% ipython --no-banner

In [1]: import numpy as np

In [2]: np.set_printoptions(precision=1, suppress=True, linewidth=120)

In [3]: arr = np.loadtxt("x.csv", delimiter=",")

In [4]: arr.round(1) + 0
Out[4]: 
array([[ 3.1,  0.5, -4.7, -0.7, -1.2, -3.1, -1.1,  3.9,  1.9,  0.7,  1.7],
       [-1.1, -0.5, -1.4, -0.9, -3.1, -3.1, -0.3,  2.2,  0.5,  0.1,  2.8],
       [-0.3, -0.8, -2.2, -1.7, -2.9, -2.6, -1.2,  2.7,  1.1,  0. ,  2.8],
       [ 1.3,  0.1, -2.9, -1.4, -1.3, -2.8, -1.7,  1.4,  0.2,  1.8,  2.5],
       [-2.1,  0.2, -0.3,  0.3, -2.8, -3.6,  0.7,  0.8, -0.8,  1. ,  2.8],
       [ 2.3, -1.1, -4.1, -3.4, -1.7, -1.8, -3.6,  2.9,  1.8,  0.7,  2.8],
       [-0.4, -1.1, -1. , -4.5, -0.7, -1.2, -5.1, -3. , -2.3,  4.5,  4.2],
       [-1.7, -1. , -0.5, -2.6, -2.4, -2.2, -2.4, -0.7, -1.2,  2.1,  3.7],
       [ 1.1,  0.6, -2.8, -0.2, -1.5, -3.4, -0.5,  1.9,  0.3,  1.4,  2.1],
       [ 1.5, -0.2, -2.9, -2.7, -0.8, -2.2, -3.3,  0.1, -0.4,  2.9,  2.9],
       [-2.9,  1. ,  0.3,  2.1, -3.2, -4.6,  2.7,  1.1, -1.1,  0.5,  2.4],
       [-0.3, -0.7, -2. , -1.9, -2.6, -2.6, -1.6,  2. ,  0.6,  0.6,  3. ],
       [ 2. , -2. , -5. , -3.1, -3.8, -2. , -2.2,  7.3,  4.8, -3. ,  2.4],
       [ 1.1, -0.5, -3.7, -0.6, -3.3, -3.2,  0.1,  5.8,  3.1, -1.9,  2. ],
       [-1.8, -3. , -0.9, -5.5, -3.5, -0.8, -4.7,  0.6,  0.4,  0.6,  4.5],
       [-1.6, -2.1, -0.9, -4.3, -3. , -1.4, -3.8,  0.2, -0.1,  1.2,  4.1],
       [-0.9, -3.2, -3. , -3.6, -5.7, -1.7, -1.8,  7.3,  4.7, -4.4,  3.2],
       [-3.8,  2.6,  2.3,  3.1, -0.9, -5.1,  2.6, -4.7, -5.4,  5.1,  2.7],
       [ 0.9,  0. , -3.1, -0.6, -2.3, -3.2, -0.4,  3.4,  1.4,  0. ,  2.2],
       [-0.3,  1.9, -1. ,  1.3, -0.6, -4.2,  0.6, -1.3, -2.4,  3.7,  2.2],
       [-2.9,  4.1,  1.9,  5.2, -0.1, -6.1,  4.2, -4.7, -5.8,  5.8,  1.9],
       [-3.2, -2.6, -0.2, -3.3, -4.9, -1.9, -1.8,  2.6,  1.1, -1.5,  4. ],
       [-4.3,  5.2,  3.5,  6.9,  0.5, -7. ,  5.7, -7.1, -8. ,  7.4,  1.9],
       [-3.9, -4. ,  0.9, -7.1, -3.9,  0. , -6.1, -1.7, -1. ,  1.4,  5.7],
       [-1.5,  2.1, -0.1,  2.2, -1.1, -4.6,  1.8, -1.5, -2.8,  3.4,  2.2],
       [-1.6,  1.4, -1.2,  3.3, -3.5, -5.2,  4.1,  4. ,  0.7, -1.1,  1.5],
       [-1.3,  1.5,  0.2,  0.3, -0.3, -3.7, -0.5, -3.7, -3.9,  5.1,  3. ],
       [-6.4, -2.6,  3.1, -3.6, -4.6, -1.7, -2.3, -2.3, -2.4,  1.2,  5.2],
       [ 4. ,  1.7, -4.5, -0.5,  1. , -3.2, -2. ,  0.4, -0.5,  4. ,  1.7],
       [-1.7, -2.5, -1.5, -3.5, -4.5, -1.8, -2.2,  3.7,  2.1, -1.7,  3.6],
       [ 3.2, -1.2, -5.5, -2.9, -2.5, -2. , -2.7,  6.1,  4. , -1.4,  2.1],
       [-3.6, -0.1,  2.2, -2.4, -0.8, -2.3, -3. , -6.6, -5.5,  6.3,  4.5],
       [-2.1,  0.8,  0.3,  0.2, -1.6, -3.6,  0. , -2. , -2.7,  3.3,  3. ],
       [-2.3,  1.8,  0. ,  3.2, -2.7, -5.1,  3.6,  1.1, -1.3,  1. ,  1.9],
       [-0.9,  0.2, -0.3, -2.2, -0.5, -2.4, -3. , -3.6, -3.2,  5. ,  3.6],
       [-0.6,  0.2, -1.2, -1. , -1.6, -3. , -1.2, -0.3, -1.2,  2.5,  2.9],
       [ 1.1,  5.7, -2.1,  8.4, -0.1, -7.7,  7.5,  1.7, -1.8,  2.6, -0.5],
       [-4.3,  1.9,  2.7,  2. , -1.1, -4.5,  1.6, -5.2, -5.6,  5.3,  3.2],
       [-5.1,  3.8,  3.7,  5.5, -0.8, -6.2,  4.9, -5.9, -6.9,  5.8,  2.4],
       [-7.3, -3.1,  3.3, -3.1, -6.2, -1.9, -1.1, -0.2, -1.1, -1. ,  5.1],
       [ 5.4,  0.4, -7. , -1. , -1.3, -3. , -1.4,  6.9,  4.3, -0.9,  1. ],
       [-4.6, -1.1,  1.3, -0.6, -4.6, -3.2,  0.7,  0.8, -0.8, -0.3,  3.7],
       [ 1.3, -0.5, -3.1, -2.5, -1.5, -2.2, -2.8,  1.6,  0.6,  1.6,  2.8],
       [ 0.7,  2.4, -1.1,  0.7,  1.1, -3.9, -0.9, -4. , -4. ,  6.3,  2.4],
       [-4.7, -1.6,  1.1, -1.2, -5.1, -2.9,  0.3,  1.7, -0.1, -1.1,  3.8]])

In [5]: round(np.trace(np.linalg.pinv(arr) @ arr), 1)
Out[5]: np.float64(4.0)

In [6]: np.abs(np.diag(np.linalg.qr(arr)[1])) > 1e-9
Out[6]: array([ True,  True,  True,  True, False, False, False, False, False, False, False])
